$ python3 -q
>>> import numpy as np
>>> np.set_printoptions(precision=3, suppress=True, linewidth=140)
>>> def rnd(a):
...     return np.round(a, 3) + 0
... 
>>> arr = np.array([[1, -2, 4, -8],
...     [1, -1, 1, -1],
...     [1, 0, 0, 0],
...     [1, 1, 1, 1],
...     [1, 2, 4, 8],
...     [1, 3, 9, 27],
...     [1, 4, 16, 64],
...     [1, 5, 25, 125]])
>>> arr
array([[  1,  -2,   4,  -8],
       [  1,  -1,   1,  -1],
       [  1,   0,   0,   0],
       [  1,   1,   1,   1],
       [  1,   2,   4,   8],
       [  1,   3,   9,  27],
       [  1,   4,  16,  64],
       [  1,   5,  25, 125]])
>>> W1 = np.array([[1, 0, 0, 2, 1], [1, 0, 0, 1, 1], [1, 1, 0, 2, 0], [1, 0, 0, 2, 0]])
>>> beta = np.array([1, -6, -6, 5, 8])
>>> H = np.maximum(arr @ W1 + beta, 0)
>>> H
array([[  0,   0,   0,   0,   7],
       [  1,   0,   0,   6,   8],
       [  2,   0,   0,   7,   9],
       [  5,   0,   0,  12,  10],
       [ 16,   0,   0,  33,  11],
       [ 41,   3,   0,  82,  12],
       [ 86,  10,   0, 171,  13],
       [157,  19,   0, 312,  14]])
>>> (H > 0).astype(int)
array([[0, 0, 0, 0, 1],
       [1, 0, 0, 1, 1],
       [1, 0, 0, 1, 1],
       [1, 0, 0, 1, 1],
       [1, 0, 0, 1, 1],
       [1, 1, 0, 1, 1],
       [1, 1, 0, 1, 1],
       [1, 1, 0, 1, 1]])
>>> (H > 0).mean(axis=0)
array([0.875, 0.375, 0.   , 0.875, 1.   ])
>>> C = np.array([[2, 5, -4], [-1, -4, 5], [-4, 2, 3], [5, -5, -4], [1, 4, 5]])
>>> W1 @ C
array([[ 13,  -1,  -7],
       [  8,   4,  -3],
       [ 11,  -9,  -7],
       [ 12,  -5, -12]])
>>> K = np.loadtxt("arr.csv", delimiter=",")
>>> K
array([[30., 30., 28., 19., 12., 15., 33., 33., 17., 31., 36., 43.],
       [17., 19., 16., 11.,  6., 10., 15., 20., 13., 19., 26., 27.],
       [ 3.,  3., 15., 11.,  1.,  7.,  9., 10.,  9.,  9.,  1., 11.],
       [30., 21., 33., 27., 21., 20., 32., 35., 22., 27., 17., 35.],
       [16., 10., 10.,  6., 11.,  5., 18., 12.,  2., 17., 11., 14.],
       [10.,  5., 16., 16.,  6., 11., 18., 16., 11., 18.,  9., 17.],
       [15., 18., 22., 20.,  2., 24., 19., 27., 21.,  9., 25., 30.],
       [23., 24., 21.,  1.,  9., 11.,  9., 12.,  5., 19., 11., 18.],
       [13., 18., 24., 12.,  3.,  6., 13.,  8., 17., 18.,  5., 17.],
       [26., 20., 25.,  9., 18., 16., 10., 19., 13., 23.,  8., 19.],
       [ 0.,  2.,  7.,  3.,  0.,  2.,  6.,  8.,  2.,  0.,  7.,  9.],
       [25., 17., 22., 13., 13., 20., 22., 21.,  8., 21., 15., 22.],
       [21., 17., 29., 23.,  7., 15., 30., 20., 14., 16., 10., 25.],
       [19., 12., 26., 14.,  9., 12., 15., 24.,  7., 20., 11., 28.],
       [12.,  7.,  9., 16.,  7.,  9., 17., 12., 10., 11.,  7.,  9.],
       [14., 13.,  9., 19.,  7., 12., 17., 15., 19., 12., 14., 14.],
       [16., 10., 10.,  6., 11.,  5., 18., 12.,  2., 17., 11., 14.],
       [36., 30., 23., 25., 20., 26., 35., 30., 26., 31., 29., 31.],
       [26., 25., 31., 20., 14., 21., 38., 34., 21., 30., 30., 40.],
       [ 4.,  0.,  7.,  0.,  8.,  1.,  2.,  8.,  2.,  5.,  0.,  8.],
       [ 3.,  3., 15., 11.,  1.,  7.,  9., 10.,  9.,  9.,  1., 11.],
       [19., 18., 27.,  5., 17., 12., 16., 21., 15., 22.,  8., 25.],
       [21., 22., 27., 11.,  7.,  8., 24., 24.,  6., 21., 21., 32.],
       [19., 20., 26., 19.,  7., 14., 21., 16., 19., 13., 10., 22.],
       [ 8.,  7., 13., 13.,  8.,  6., 13.,  9., 14., 14.,  1.,  7.],
       [16., 16., 26., 29.,  6., 20., 33., 34., 26., 23., 30., 39.],
       [ 7.,  0., 15.,  7.,  8.,  7.,  6., 14.,  3.,  7.,  0., 13.],
       [13., 15., 17.,  8.,  2.,  5.,  8.,  4.,  9., 11.,  4., 11.],
       [12.,  8., 17.,  8.,  6.,  7., 13., 12.,  1., 10.,  3., 13.],
       [19., 10., 18., 13., 11., 11., 22., 18.,  3., 19., 11., 19.],
       [25., 16., 26., 14., 20., 10., 28., 21., 13., 24., 11., 26.],
       [23., 23., 29., 26.,  7., 18., 30., 23., 23., 17., 17., 30.],
       [24., 22., 28., 23.,  7., 15., 32., 25., 17., 24., 26., 34.],
       [ 7.,  0., 15.,  7.,  8.,  7.,  6., 14.,  3.,  7.,  0., 13.],
       [19.,  8., 25., 20., 14., 15., 23., 21., 14., 18.,  8., 23.],
       [15.,  5., 11., 12., 13.,  9., 20., 21.,  8., 18., 15., 22.],
       [ 0.,  3.,  7.,  4.,  1.,  1.,  5.,  4.,  8.,  7.,  1.,  6.],
       [25., 30., 21.,  4.,  9., 14.,  9., 15., 14., 20., 18., 23.],
       [14., 10., 14.,  7., 10., 14., 11., 18., 11., 11., 11., 19.],
       [15., 18., 12., 12.,  8., 17., 14., 16., 24., 19., 20., 20.],
       [17., 18., 31., 33.,  8., 21., 32., 33., 30., 21., 22., 34.],
       [ 0.,  0.,  0.,  0.,  0.,  0.,  0.,  0.,  0.,  0.,  0.,  0.],
       [21., 21., 30., 20.,  9., 12., 22., 17., 17., 18., 11., 21.],
       [15., 11.,  9.,  5.,  6.,  5.,  9.,  9.,  2., 18., 12., 13.],
       [ 2.,  9.,  7.,  7.,  1.,  4.,  5.,  7., 17.,  8.,  8., 11.]])
>>> x0 = np.array([-5, -4, 4, -5, -5, -4, 0, 1, -1, 4, 3, 1])
>>> y = K @ x0
>>> rnd(np.linalg.lstsq(K, y)[0])
array([-5., -4.,  4., -5., -5., -4.,  0.,  1., -1.,  4.,  3.,  1.])
>>> rnd(np.linalg.solve(K.T @ K, K.T @ y))
array([-5., -4.,  4., -5., -5., -4.,  0.,  1., -1.,  4.,  3.,  1.])
>>> rng = np.random.default_rng(13)
>>> y = y + 0.3 * rng.normal(size=45)
>>> rnd(y)
array([ -81.452,  -34.923,   -3.713, -214.979,  -59.605,  -38.884, -117.452,  -86.99 ,  -45.155, -167.826,   33.13 , -151.107, -142.074,
        -43.784, -126.789, -164.148,  -60.11 , -291.542,  -96.496,   -2.067,   -3.599,  -73.875,   -9.417, -155.539,  -83.905,  -65.556,
        -26.285,  -64.622,  -49.444,  -83.897, -131.681, -178.933,  -90.11 ,  -26.242, -131.103,  -59.685,   20.267, -124.079,  -92.374,
       -118.798, -135.435,   -0.159, -136.22 ,  -29.777,  -16.929])
>>> beta, *_ = np.linalg.lstsq(K, y)
>>> [round(float(np.linalg.norm(np.linalg.solve(K.T @ K + lam * np.eye(12), K.T @ y))), 2) for lam in (0, 1, 10, 100)]
[12.36, 11.82, 11.37, 9.77]
>>> print(beta.round())
[-5. -4.  4. -5. -5. -4.  0.  1. -1.  4.  3.  1.]
>>> rnd(beta)
array([-4.917, -4.048,  3.986, -5.092, -5.119, -4.027,  0.048,  1.071, -0.94 ,  4.015,  2.957,  0.983])
>>> rnd(K.T @ (y - K @ beta))
array([0., 0., 0., 0., 0., 0., 0., 0., 0., 0., 0., 0.])
>>> E = np.load("a.npy")
>>> print(E)
[[-0.892 -0.578 -0.757 -0.757 -0.319 -0.706 -0.892]
 [ 0.611  0.635  0.422  0.558  0.235  0.3    0.696]
 [-0.485 -0.843 -0.264 -0.598 -0.291 -0.03  -0.706]
 [-0.585 -0.979 -0.264 -0.804 -0.47   0.178 -0.879]
 [ 0.864  0.92   0.67   0.843  0.446  0.47   0.93 ]
 [-0.96  -0.716 -0.874 -0.874 -0.422 -0.834 -0.96 ]
 [-0.987 -0.92  -0.937 -0.955 -0.578 -0.892 -0.991]
 [-0.675 -0.578 -0.493 -0.578 -0.235 -0.397 -0.726]
 [ 0.462 -0.94   0.493 -0.291 -0.235  0.716 -0.197]
 [ 0.658 -0.446  0.558  0.264  0.03   0.629  0.454]
 [ 0.188  0.982 -0.09   0.701  0.422 -0.508  0.757]
 [ 0.744 -0.96   0.716 -0.119 -0.207  0.864  0.11 ]
 [-0.915 -0.988 -0.716 -0.933 -0.598 -0.388 -0.976]
 [ 0.544  0.     0.422  0.319  0.09   0.43   0.47 ]
 [ 0.905 -0.915  0.851  0.291 -0.06   0.922  0.604]
 [-0.508  0.859 -0.493  0.119  0.149 -0.67  -0.01 ]
 [ 0.969  0.744  0.894  0.894  0.446  0.856  0.969]
 [-0.623 -0.716 -0.422 -0.598 -0.264 -0.273 -0.731]
 [ 0.881  0.834  0.716  0.814  0.397  0.592  0.919]
 [-0.943 -0.371 -0.851 -0.793 -0.319 -0.837 -0.923]
 [-0.478  0.92  -0.493  0.235  0.207 -0.701  0.129]
 [-0.558 -0.149 -0.422 -0.371 -0.119 -0.405 -0.523]
 [ 0.999  1.     0.982  0.999  0.887  0.896  1.   ]
 [ 0.119 -0.992  0.345 -0.686 -0.446  0.726 -0.706]
 [ 0.508 -0.859  0.493 -0.119 -0.149  0.67   0.01 ]
 [ 0.354  0.03   0.264  0.207  0.06   0.264  0.31 ]
 [ 0.766 -0.578  0.67   0.319  0.03   0.744  0.544]
 [ 0.933  0.925  0.793  0.894  0.493  0.653  0.963]
 [-0.862 -0.537 -0.716 -0.716 -0.291 -0.664 -0.862]
 [ 0.354  0.03   0.264  0.207  0.06   0.264  0.31 ]
 [ 0.845  0.963  0.617  0.867  0.493  0.327  0.94 ]
 [ 0.501  0.881  0.264  0.635  0.319  0.     0.74 ]
 [-0.94   0.92  -0.894 -0.397  0.03  -0.946 -0.711]]
>>> Ac = (E - E.mean(axis=0)) / E.std(axis=0)
>>> np.argwhere(np.abs(Ac) > 2)
array([[22,  4]])
>>> beta = np.linalg.lstsq(np.delete(Ac, 6, axis=1), Ac[:, 6])[0]
>>> rnd(beta)
array([ 0.544, -0.151, -0.585,  1.14 , -0.117,  0.12 ])
>>> rnd(1 - np.var(Ac[:, 6] - np.delete(Ac, 6, axis=1) @ beta))
np.float64(0.999)
>>> O, evecs = np.linalg.qr(E[:, :3])[0], np.linalg.qr(E[:, 3:])[0]
>>> s = np.linalg.svd(O.T @ evecs, compute_uv=False)
>>> print(rnd(np.degrees(np.arccos(s.clip(0, 1)))))
[ 3.097 11.598 22.427]
>>> print(rnd(s))
[0.999 0.98  0.924]
>>> labels = rng.permutation(7)
>>> other = E[:, labels] * rng.choice([-1, 1], 7)
>>> other
array([[-0.706,  0.319,  0.757,  0.892, -0.578,  0.757,  0.892],
       [ 0.3  , -0.235, -0.558, -0.611,  0.635, -0.422, -0.696],
       [-0.03 ,  0.291,  0.598,  0.485, -0.843,  0.264,  0.706],
       [ 0.178,  0.47 ,  0.804,  0.585, -0.979,  0.264,  0.879],
       [ 0.47 , -0.446, -0.843, -0.864,  0.92 , -0.67 , -0.93 ],
       [-0.834,  0.422,  0.874,  0.96 , -0.716,  0.874,  0.96 ],
       [-0.892,  0.578,  0.955,  0.987, -0.92 ,  0.937,  0.991],
       [-0.397,  0.235,  0.578,  0.675, -0.578,  0.493,  0.726],
       [ 0.716,  0.235,  0.291, -0.462, -0.94 , -0.493,  0.197],
       [ 0.629, -0.03 , -0.264, -0.658, -0.446, -0.558, -0.454],
       [-0.508, -0.422, -0.701, -0.188,  0.982,  0.09 , -0.757],
       [ 0.864,  0.207,  0.119, -0.744, -0.96 , -0.716, -0.11 ],
       [-0.388,  0.598,  0.933,  0.915, -0.988,  0.716,  0.976],
       [ 0.43 , -0.09 , -0.319, -0.544,  0.   , -0.422, -0.47 ],
       [ 0.922,  0.06 , -0.291, -0.905, -0.915, -0.851, -0.604],
       [-0.67 , -0.149, -0.119,  0.508,  0.859,  0.493,  0.01 ],
       [ 0.856, -0.446, -0.894, -0.969,  0.744, -0.894, -0.969],
       [-0.273,  0.264,  0.598,  0.623, -0.716,  0.422,  0.731],
       [ 0.592, -0.397, -0.814, -0.881,  0.834, -0.716, -0.919],
       [-0.837,  0.319,  0.793,  0.943, -0.371,  0.851,  0.923],
       [-0.701, -0.207, -0.235,  0.478,  0.92 ,  0.493, -0.129],
       [-0.405,  0.119,  0.371,  0.558, -0.149,  0.422,  0.523],
       [ 0.896, -0.887, -0.999, -0.999,  1.   , -0.982, -1.   ],
       [ 0.726,  0.446,  0.686, -0.119, -0.992, -0.345,  0.706],
       [ 0.67 ,  0.149,  0.119, -0.508, -0.859, -0.493, -0.01 ],
       [ 0.264, -0.06 , -0.207, -0.354,  0.03 , -0.264, -0.31 ],
       [ 0.744, -0.03 , -0.319, -0.766, -0.578, -0.67 , -0.544],
       [ 0.653, -0.493, -0.894, -0.933,  0.925, -0.793, -0.963],
       [-0.664,  0.291,  0.716,  0.862, -0.537,  0.716,  0.862],
       [ 0.264, -0.06 , -0.207, -0.354,  0.03 , -0.264, -0.31 ],
       [ 0.327, -0.493, -0.867, -0.845,  0.963, -0.617, -0.94 ],
       [ 0.   , -0.319, -0.635, -0.501,  0.881, -0.264, -0.74 ],
       [-0.946, -0.03 ,  0.397,  0.94 ,  0.92 ,  0.894,  0.711]])
>>> left, _, Vt = np.linalg.svd(E.T @ other)
>>> rnd(np.linalg.lstsq(E, other)[0])
array([[ 0.,  0.,  0., -1.,  0.,  0.,  0.],
       [ 0.,  0.,  0.,  0.,  1.,  0.,  0.],
       [ 0.,  0.,  0.,  0.,  0., -1.,  0.],
       [ 0.,  0., -1.,  0.,  0.,  0.,  0.],
       [ 0., -1.,  0.,  0.,  0.,  0.,  0.],
       [ 1.,  0.,  0.,  0.,  0.,  0.,  0.],
       [ 0.,  0.,  0.,  0.,  0.,  0., -1.]])
>>> labels
array([5, 4, 3, 0, 1, 2, 6])
